>>> import numpy as np
>>> from numpy import linalg as LA
>>> np.set_printoptions(suppress=True, linewidth=200)
>>> J = np.load("w.npy")
>>> J
array([[ 24, -18, -24, -21, -12,   0,   0],
       [  6,  14,  10,  16,  10,  14, -12],
       [ 24, -18, -24, -21, -12,   0,   0],
       [-14,  -8,  -2,  -9,  -6, -14,  12],
       [  6,  14,  10,  16,  10,  14, -12],
       [-25,  -9,   1, -10,  -7, -21,  18],
       [-27,  11,  19,  13,   7,  -7,   6],
       [  0,   0,   0,   0,   0,   0,   0],
       [ 33,   3,  -9,   3,   3,  21, -18],
       [-27,  11,  19,  13,   7,  -7,   6],
       [-17, -15,  -7, -17, -11, -21,  18]])
>>> np.unique(J.round(6), axis=0).shape
(8, 7)
>>> np.round(J @ LA.pinv(J) @ J, 3) + 0
array([[ 24., -18., -24., -21., -12.,   0.,   0.],
       [  6.,  14.,  10.,  16.,  10.,  14., -12.],
       [ 24., -18., -24., -21., -12.,   0.,   0.],
       [-14.,  -8.,  -2.,  -9.,  -6., -14.,  12.],
       [  6.,  14.,  10.,  16.,  10.,  14., -12.],
       [-25.,  -9.,   1., -10.,  -7., -21.,  18.],
       [-27.,  11.,  19.,  13.,   7.,  -7.,   6.],
       [  0.,   0.,   0.,   0.,   0.,   0.,   0.],
       [ 33.,   3.,  -9.,   3.,   3.,  21., -18.],
       [-27.,  11.,  19.,  13.,   7.,  -7.,   6.],
       [-17., -15.,  -7., -17., -11., -21.,  18.]])
>>> rk = LA.matrix_rank(J)
>>> rk
np.int64(2)
>>> ns = LA.svd(J)[2][rk:].T
>>> [int(LA.matrix_rank(J[:i])) for i in range(1, len(J) + 1)]
[1, 2, 2, 2, 2, 2, 2, 2, 2, 2, 2]
>>> [int(LA.matrix_rank(np.delete(J, i, axis=0))) for i in range(11)]
[2, 2, 2, 2, 2, 2, 2, 2, 2, 2, 2]
>>> LA.matrix_rank(J.T @ J), LA.matrix_rank(J @ J.T)
(np.int64(2), np.int64(2))
>>> A2 = J[0, 0] * J[1:] - np.outer(J[1:, 0], J[0])
>>> A2
array([[   0,  444,  384,  510,  312,  336, -288],
       [   0,    0,    0,    0,    0,    0,    0],
       [   0, -444, -384, -510, -312, -336,  288],
       [   0,  444,  384,  510,  312,  336, -288],
       [   0, -666, -576, -765, -468, -504,  432],
       [   0, -222, -192, -255, -156, -168,  144],
       [   0,    0,    0,    0,    0,    0,    0],
       [   0,  666,  576,  765,  468,  504, -432],
       [   0, -222, -192, -255, -156, -168,  144],
       [   0, -666, -576, -765, -468, -504,  432]])
>>> np.flatnonzero(~A2.round(6).any(axis=1))
array([1, 6])
>>> np.round(J[:, 0] / J[0, 0], 3)
array([ 1.   ,  0.25 ,  1.   , -0.583,  0.25 , -1.042, -1.125,  0.   ,  1.375, -1.125, -0.708])
>>> left, sv, Vh = LA.svd(J)
>>> np.argmax(sv[:-1] / (sv[1:] + 1e-6)) + 1
np.int64(2)
>>> sv.round(3) + 0
array([90.167, 84.368,  0.   ,  0.   ,  0.   ,  0.   ,  0.   ])
>>> A2 = left[:, :2] @ np.diag(sv[:2]) @ Vh[:2]
>>> round(LA.norm(J - A2, 2), 3), round(sv[2], 3)
(np.float64(0.0), np.float64(0.0))
>>> np.round(np.abs(J - A2).max(), 3)
np.float64(0.0)
>>> round(float(LA.norm(J - A2) / LA.norm(J)), 3)
0.0
>>> LA.matrix_rank(A2)
np.int64(2)
>>> A2.round(3) + 0
array([[ 24., -18., -24., -21., -12.,   0.,   0.],
       [  6.,  14.,  10.,  16.,  10.,  14., -12.],
       [ 24., -18., -24., -21., -12.,   0.,   0.],
       [-14.,  -8.,  -2.,  -9.,  -6., -14.,  12.],
       [  6.,  14.,  10.,  16.,  10.,  14., -12.],
       [-25.,  -9.,   1., -10.,  -7., -21.,  18.],
       [-27.,  11.,  19.,  13.,   7.,  -7.,   6.],
       [  0.,   0.,   0.,   0.,   0.,   0.,   0.],
       [ 33.,   3.,  -9.,   3.,   3.,  21., -18.],
       [-27.,  11.,  19.,  13.,   7.,  -7.,   6.],
       [-17., -15.,  -7., -17., -11., -21.,  18.]])
>>> E = np.diag(np.array([0, 3, 1, 2, 0, 0, 0]))
>>> E
array([[0, 0, 0, 0, 0, 0, 0],
       [0, 3, 0, 0, 0, 0, 0],
       [0, 0, 1, 0, 0, 0, 0],
       [0, 0, 0, 2, 0, 0, 0],
       [0, 0, 0, 0, 0, 0, 0],
       [0, 0, 0, 0, 0, 0, 0],
       [0, 0, 0, 0, 0, 0, 0]])
>>> w, V = LA.eigh(E)
>>> np.unique(w.round(6) + 0, return_counts=True)[1]
array([4, 1, 1, 1])
>>> w
array([0., 0., 0., 0., 1., 2., 3.])
>>> np.round(LA.eigvalsh(E @ E), 3)
array([0., 0., 0., 0., 1., 4., 9.])
>>> np.round(LA.eigvalsh(E + -2 * np.eye(7)), 3)
array([-2., -2., -2., -2., -1.,  0.,  1.])
>>> np.abs(V[:, -1])
array([0., 1., 0., 0., 0., 0., 0.])
>>> (w > 1e-8).sum(), (w < -1e-8).sum()
(np.int64(3), np.int64(0))
>>> np.round(LA.svd(E, compute_uv=False), 3)
array([3., 2., 1., 0., 0., 0., 0.])
>>> V @ np.diag(w) @ V.T
array([[0., 0., 0., 0., 0., 0., 0.],
       [0., 3., 0., 0., 0., 0., 0.],
       [0., 0., 1., 0., 0., 0., 0.],
       [0., 0., 0., 2., 0., 0., 0.],
       [0., 0., 0., 0., 0., 0., 0.],
       [0., 0., 0., 0., 0., 0., 0.],
       [0., 0., 0., 0., 0., 0., 0.]])
>>> V.T @ V
array([[1., 0., 0., 0., 0., 0., 0.],
       [0., 1., 0., 0., 0., 0., 0.],
       [0., 0., 1., 0., 0., 0., 0.],
       [0., 0., 0., 1., 0., 0., 0.],
       [0., 0., 0., 0., 1., 0., 0.],
       [0., 0., 0., 0., 0., 1., 0.],
       [0., 0., 0., 0., 0., 0., 1.]])
>>> left, sv, Vh = LA.svd(E)
>>> sv
array([3., 2., 1., 0., 0., 0., 0.])
>>> np.argmax(sv[:-1] / (sv[1:] + 1e-6)) + 1
np.int64(3)
>>> A2 = left[:, :3] @ np.diag(sv[:3]) @ Vh[:3]
>>> A2
array([[0., 0., 0., 0., 0., 0., 0.],
       [0., 3., 0., 0., 0., 0., 0.],
       [0., 0., 1., 0., 0., 0., 0.],
       [0., 0., 0., 2., 0., 0., 0.],
       [0., 0., 0., 0., 0., 0., 0.],
       [0., 0., 0., 0., 0., 0., 0.],
       [0., 0., 0., 0., 0., 0., 0.]])
>>> np.abs(E - A2).max()
np.float64(0.0)
>>> LA.matrix_rank(A2)
np.int64(3)
>>> round(float(LA.norm(E - A2) / LA.norm(E)), 3)
0.0
>>> rng = np.random.default_rng(79)
>>> A2 = E + rng.integers(-2, 3, (7, 3)) @ rng.integers(-2, 3, (3, 7))
>>> A2
array([[ 8, -2,  0,  0,  4,  4,  2],
       [ 8,  1,  0,  0,  4,  4,  2],
       [-2, -7, -5,  6,  8, -4,  7],
       [ 0,  6,  4,  2, -4, -4, -2],
       [ 2, -4, -3,  4,  6, -2,  5],
       [-2,  5,  3,  0, -4, -4, -2],
       [ 4,  1,  2, -4, -2,  6, -3]])
>>> np.abs(A2 - E).sum(axis=1)
array([20, 20, 40, 20, 26, 20, 22])
>>> np.round(LA.svd(A2 - E, compute_uv=False), 3) + 0
array([22.383, 16.223,  7.472,  0.   ,  0.   ,  0.   ,  0.   ])
>>> A2 - E
array([[ 8, -2,  0,  0,  4,  4,  2],
       [ 8, -2,  0,  0,  4,  4,  2],
       [-2, -7, -6,  6,  8, -4,  7],
       [ 0,  6,  4,  0, -4, -4, -2],
       [ 2, -4, -3,  4,  6, -2,  5],
       [-2,  5,  3,  0, -4, -4, -2],
       [ 4,  1,  2, -4, -2,  6, -3]])
>>> rk = LA.matrix_rank(A2)
>>> rk
np.int64(6)
>>> ns = LA.svd(A2)[2][rk:].T
>>> np.round(A2 @ ns, 3) + 0
array([[0.],
       [0.],
       [0.],
       [0.],
       [0.],
       [0.],
       [0.]])
>>> [int(LA.matrix_rank(A2[:i])) for i in range(1, len(A2) + 1)]
[1, 2, 3, 4, 5, 6, 6]
>>> [int(LA.matrix_rank(np.delete(A2, i, axis=0))) for i in range(7)]
[6, 5, 5, 5, 6, 6, 6]
>>> np.round(ns @ ns.T, 3) + 0
array([[ 0.   ,  0.   ,  0.   ,  0.   ,  0.   ,  0.   ,  0.   ],
       [ 0.   ,  0.   ,  0.   ,  0.   ,  0.   ,  0.   ,  0.   ],
       [ 0.   ,  0.   ,  0.   ,  0.   ,  0.   ,  0.   ,  0.   ],
       [ 0.   ,  0.   ,  0.   ,  0.   ,  0.   ,  0.   ,  0.   ],
       [ 0.   ,  0.   ,  0.   ,  0.   ,  0.346, -0.115, -0.462],
       [ 0.   ,  0.   ,  0.   ,  0.   , -0.115,  0.038,  0.154],
       [ 0.   ,  0.   ,  0.   ,  0.   , -0.462,  0.154,  0.615]])
>>> left, sv, Vh = LA.svd(E)
>>> V = Vh[:(sv > 1e-8).sum()]
>>> x0 = E[6] + 4 * E[2] + rng.integers(2) * np.eye(7)[0]
>>> x0
array([0., 0., 4., 0., 0., 0., 0.])
>>> V.T @ V
array([[0., 0., 0., 0., 0., 0., 0.],
       [0., 1., 0., 0., 0., 0., 0.],
       [0., 0., 1., 0., 0., 0., 0.],
       [0., 0., 0., 1., 0., 0., 0.],
       [0., 0., 0., 0., 0., 0., 0.],
       [0., 0., 0., 0., 0., 0., 0.],
       [0., 0., 0., 0., 0., 0., 0.]])
>>> round(LA.norm(x0 - V.T @ V @ x0), 3)
np.float64(0.0)
>>> A2 = np.array([[-4, -1, 3, -1, -1, 0, -1, 4, 2, -2, -3],
...     [-2, -1, 3, 0, -4, -5, 4, -5, 1, 2, 1],
...     [5, -4, 5, 5, -3, -4, -2, -5, 3, -1, 0],
...     [5, 3, 5, 3, 2, 5, -1, 3, 5, -1, 2]])
>>> M = A2.T @ A2
>>> M
array([[ 70,   1,  32,  44,   7,  15, -19, -16,  30,  -6,  20],
       [  1,  27, -11, -10,  23,  36,   2,  30,   0,   1,   8],
       [ 32, -11,  68,  37, -20, -10,  -6, -13,  49, -10,   4],
       [ 44, -10,  37,  35,  -8,  -5, -12, -20,  28,  -6,   9],
       [  7,  23, -20,  -8,  30,  42, -11,  37,  -5,  -5,   3],
       [ 15,  36, -10,  -5,  42,  66, -17,  60,   8, -11,   5],
       [-19,   2,  -6, -12, -11, -17,  22, -17,  -9,  13,   5],
       [-16,  30, -13, -20,  37,  60, -17,  75,   3, -16, -11],
       [ 30,   0,  49,  28,  -5,   8,  -9,   3,  39, -10,   5],
       [ -6,   1, -10,  -6,  -5, -11,  13, -16, -10,  10,   6],
       [ 20,   8,   4,   9,   3,   5,   5, -11,   5,   6,  14]])
>>> rk = LA.matrix_rank(M)
>>> rk
np.int64(4)
>>> ns = LA.svd(M)[2][rk:].T
>>> [int(LA.matrix_rank(M[:i])) for i in range(1, len(M) + 1)]
[1, 2, 3, 4, 4, 4, 4, 4, 4, 4, 4]
>>> np.allclose(M @ ns, 0)
True
>>> LA.matrix_rank(M.T @ M), LA.matrix_rank(M @ M.T)
(np.int64(4), np.int64(4))
>>> [int(LA.matrix_rank(M[:, :j + 1])) for j in range(11)]
[1, 2, 3, 4, 4, 4, 4, 4, 4, 4, 4]
>>> A2 = np.array([[0, -5, 3, -1, 0, -1, 2, -5, -2, -3, -4, 5]])
>>> mat = A2.T @ A2
>>> mat
array([[  0,   0,   0,   0,   0,   0,   0,   0,   0,   0,   0,   0],
       [  0,  25, -15,   5,   0,   5, -10,  25,  10,  15,  20, -25],
       [  0, -15,   9,  -3,   0,  -3,   6, -15,  -6,  -9, -12,  15],
       [  0,   5,  -3,   1,   0,   1,  -2,   5,   2,   3,   4,  -5],
       [  0,   0,   0,   0,   0,   0,   0,   0,   0,   0,   0,   0],
       [  0,   5,  -3,   1,   0,   1,  -2,   5,   2,   3,   4,  -5],
       [  0, -10,   6,  -2,   0,  -2,   4, -10,  -4,  -6,  -8,  10],
       [  0,  25, -15,   5,   0,   5, -10,  25,  10,  15,  20, -25],
       [  0,  10,  -6,   2,   0,   2,  -4,  10,   4,   6,   8, -10],
       [  0,  15,  -9,   3,   0,   3,  -6,  15,   6,   9,  12, -15],
       [  0,  20, -12,   4,   0,   4,  -8,  20,   8,  12,  16, -20],
       [  0, -25,  15,  -5,   0,  -5,  10, -25, -10, -15, -20,  25]])
>>> w, V = LA.eigh(mat)
>>> x0 = np.array([-4, 3, 0, 4, 2, -5, 5, -3, -2, -1, 2, -3])
>>> np.round(V * np.maximum(w, 0) @ V.T, 3) + 0
array([[  0.,   0.,   0.,   0.,   0.,   0.,   0.,   0.,   0.,   0.,   0.,   0.],
       [  0.,  25., -15.,   5.,   0.,   5., -10.,  25.,  10.,  15.,  20., -25.],
       [  0., -15.,   9.,  -3.,   0.,  -3.,   6., -15.,  -6.,  -9., -12.,  15.],
       [  0.,   5.,  -3.,   1.,   0.,   1.,  -2.,   5.,   2.,   3.,   4.,  -5.],
       [  0.,   0.,   0.,   0.,   0.,   0.,   0.,   0.,   0.,   0.,   0.,   0.],
       [  0.,   5.,  -3.,   1.,   0.,   1.,  -2.,   5.,   2.,   3.,   4.,  -5.],
       [  0., -10.,   6.,  -2.,   0.,  -2.,   4., -10.,  -4.,  -6.,  -8.,  10.],
       [  0.,  25., -15.,   5.,   0.,   5., -10.,  25.,  10.,  15.,  20., -25.],
       [  0.,  10.,  -6.,   2.,   0.,   2.,  -4.,  10.,   4.,   6.,   8., -10.],
       [  0.,  15.,  -9.,   3.,   0.,   3.,  -6.,  15.,   6.,   9.,  12., -15.],
       [  0.,  20., -12.,   4.,   0.,   4.,  -8.,  20.,   8.,  12.,  16., -20.],
       [  0., -25.,  15.,  -5.,   0.,  -5.,  10., -25., -10., -15., -20.,  25.]])
>>> (np.sign(V[:, -1].round(6)) == np.sign(V[0, -1].round(6))).astype(int)
array([1, 0, 0, 0, 1, 0, 0, 0, 0, 0, 0, 0])
>>> x0 @ mat @ x0
np.int64(25)
>>> np.round(V * np.abs(w) @ V.T, 3) + 0
array([[  0.,   0.,   0.,   0.,   0.,   0.,   0.,   0.,   0.,   0.,   0.,   0.],
       [  0.,  25., -15.,   5.,   0.,   5., -10.,  25.,  10.,  15.,  20., -25.],
       [  0., -15.,   9.,  -3.,   0.,  -3.,   6., -15.,  -6.,  -9., -12.,  15.],
       [  0.,   5.,  -3.,   1.,   0.,   1.,  -2.,   5.,   2.,   3.,   4.,  -5.],
       [  0.,   0.,   0.,   0.,   0.,   0.,   0.,   0.,   0.,   0.,   0.,   0.],
       [  0.,   5.,  -3.,   1.,   0.,   1.,  -2.,   5.,   2.,   3.,   4.,  -5.],
       [  0., -10.,   6.,  -2.,   0.,  -2.,   4., -10.,  -4.,  -6.,  -8.,  10.],
       [  0.,  25., -15.,   5.,   0.,   5., -10.,  25.,  10.,  15.,  20., -25.],
       [  0.,  10.,  -6.,   2.,   0.,   2.,  -4.,  10.,   4.,   6.,   8., -10.],
       [  0.,  15.,  -9.,   3.,   0.,   3.,  -6.,  15.,   6.,   9.,  12., -15.],
       [  0.,  20., -12.,   4.,   0.,   4.,  -8.,  20.,   8.,  12.,  16., -20.],
       [  0., -25.,  15.,  -5.,   0.,  -5.,  10., -25., -10., -15., -20.,  25.]])
>>> w, V = LA.eigh(mat)
>>> np.unique(w.round(6) + 0, return_counts=True)[1]
array([11,  1])
>>> np.round(w.sum(), 3), np.trace(mat)
(np.float64(119.0), np.int64(119))
>>> np.round(LA.eigvalsh(mat + 4 * np.eye(12)), 3)
array([  4.,   4.,   4.,   4.,   4.,   4.,   4.,   4.,   4.,   4.,   4., 123.])
>>> np.abs(V[:, -1]).round(6).argmax()
np.int64(1)
>>> np.round(LA.svd(mat, compute_uv=False), 3) + 0
array([119.,   0.,   0.,   0.,   0.,   0.,   0.,   0.,   0.,   0.,   0.,   0.])
>>> np.round(V.T @ mat @ V, 3) + 0
array([[  0.,   0.,   0.,   0.,   0.,   0.,   0.,   0.,   0.,   0.,   0.,   0.],
       [  0.,   0.,   0.,   0.,   0.,   0.,   0.,   0.,   0.,   0.,   0.,   0.],
       [  0.,   0.,   0.,   0.,   0.,   0.,   0.,   0.,   0.,   0.,   0.,   0.],
       [  0.,   0.,   0.,   0.,   0.,   0.,   0.,   0.,   0.,   0.,   0.,   0.],
       [  0.,   0.,   0.,   0.,   0.,   0.,   0.,   0.,   0.,   0.,   0.,   0.],
       [  0.,   0.,   0.,   0.,   0.,   0.,   0.,   0.,   0.,   0.,   0.,   0.],
       [  0.,   0.,   0.,   0.,   0.,   0.,   0.,   0.,   0.,   0.,   0.,   0.],
       [  0.,   0.,   0.,   0.,   0.,   0.,   0.,   0.,   0.,   0.,   0.,   0.],
       [  0.,   0.,   0.,   0.,   0.,   0.,   0.,   0.,   0.,   0.,   0.,   0.],
       [  0.,   0.,   0.,   0.,   0.,   0.,   0.,   0.,   0.,   0.,   0.,   0.],
       [  0.,   0.,   0.,   0.,   0.,   0.,   0.,   0.,   0.,   0.,   0.,   0.],
       [  0.,   0.,   0.,   0.,   0.,   0.,   0.,   0.,   0.,   0.,   0., 119.]])
>>> (w > 1e-8).sum(), (w < -1e-8).sum()
(np.int64(1), np.int64(0))
